$ python -q
>>> import numpy as np
>>> np.set_printoptions(precision=2, suppress=True, linewidth=100)
>>> tidy = lambda a: np.round(a, 2) + 0
>>> M2 = np.array([[0, 5], [-5, -1]])
>>> M = np.kron(np.eye(2, dtype=int), M2)
>>> M
array([[ 0,  5,  0,  0],
       [-5, -1,  0,  0],
       [ 0,  0,  0,  5],
       [ 0,  0, -5, -1]])
>>> rng = np.random.default_rng(83651)
>>> M2 = M + rng.integers(-2, 3, (4, 2)) @ rng.integers(-2, 3, (2, 4))
>>> M2
array([[ 4,  5,  0,  0],
       [-8, -3,  0,  0],
       [ 4,  0,  0,  5],
       [ 2,  0, -5, -1]])
>>> tidy(np.linalg.svd(M2 - M, compute_uv=False))
array([6.77, 1.77, 0.  , 0.  ])
>>> f, g = M[3], M[0]
>>> f @ f
np.int64(26)
>>> pr = (f @ g) / (f @ f) * f
>>> (g - pr) @ f
np.float64(0.0)
>>> pr
array([ 0.,  0., -0., -0.])
>>> Q, Rm = np.linalg.qr(M)
>>> abs(Rm[0, 0]), tidy(np.linalg.norm(M[:, 0]))
(np.float64(5.0), np.float64(5.0))
>>> Q.shape, Rm.shape
((4, 4), (4, 4))
>>> arr = np.arange(6).reshape(2, 3) + -2
>>> arr
array([[-2, -1,  0],
       [ 1,  2,  3]])
>>> M2 = arr / np.sqrt((arr ** 2).mean(axis=1, keepdims=True))
>>> tidy(M2[0])
array([-1.55, -0.77,  0.  ])
>>> np.linalg.matrix_rank(M2) == np.linalg.matrix_rank(arr)
np.True_
>>> t3 = np.stack([arr, 5 * arr, arr[::-1]])
>>> np.linalg.matrix_rank(t3)
array([2, 2, 2])
>>> np.linalg.matrix_rank(t3.reshape(3, -1))
np.int64(2)
>>> np.einsum("bij,cij->bc", t3, t3)
array([[ 19,  95,  -8],
       [ 95, 475, -40],
       [ -8, -40,  19]])
>>> Uu, sv = np.linalg.svd(arr)
Traceback (most recent call last):
  File "<python-input-27>", line 1, in <module>
    Uu, sv = np.linalg.svd(arr)
    ^^^^^^
ValueError: too many values to unpack (expected 2)
>>> Uu, sv, Vt = np.linalg.svd(arr, full_matrices=False)
>>> tidy(np.cumsum(sv ** 2) / np.sum(sv ** 2))
array([0.82, 1.  ])
>>> tidy(sv / sv[0])
array([1.  , 0.47])
>>> Uu.shape, sv.shape, Vt.shape
((2, 2), (2,), (2, 3))
>>> np.allclose(Uu * sv @ Vt, arr)
True
>>> tidy(np.linalg.norm(arr, 1)), tidy(np.linalg.norm(arr, np.inf))
(np.float64(3.0), np.float64(6.0))
>>> tidy(np.linalg.norm(arr, axis=0))
array([2.24, 2.24, 3.  ])
>>> tidy(np.linalg.norm(arr, "nuc"))
np.float64(5.8)
>>> tidy(np.linalg.norm(arr[1] - arr[0]))
np.float64(5.2)
>>> tidy(np.linalg.norm(arr) ** 2 / np.linalg.norm(arr, 2) ** 2)
np.float64(1.22)
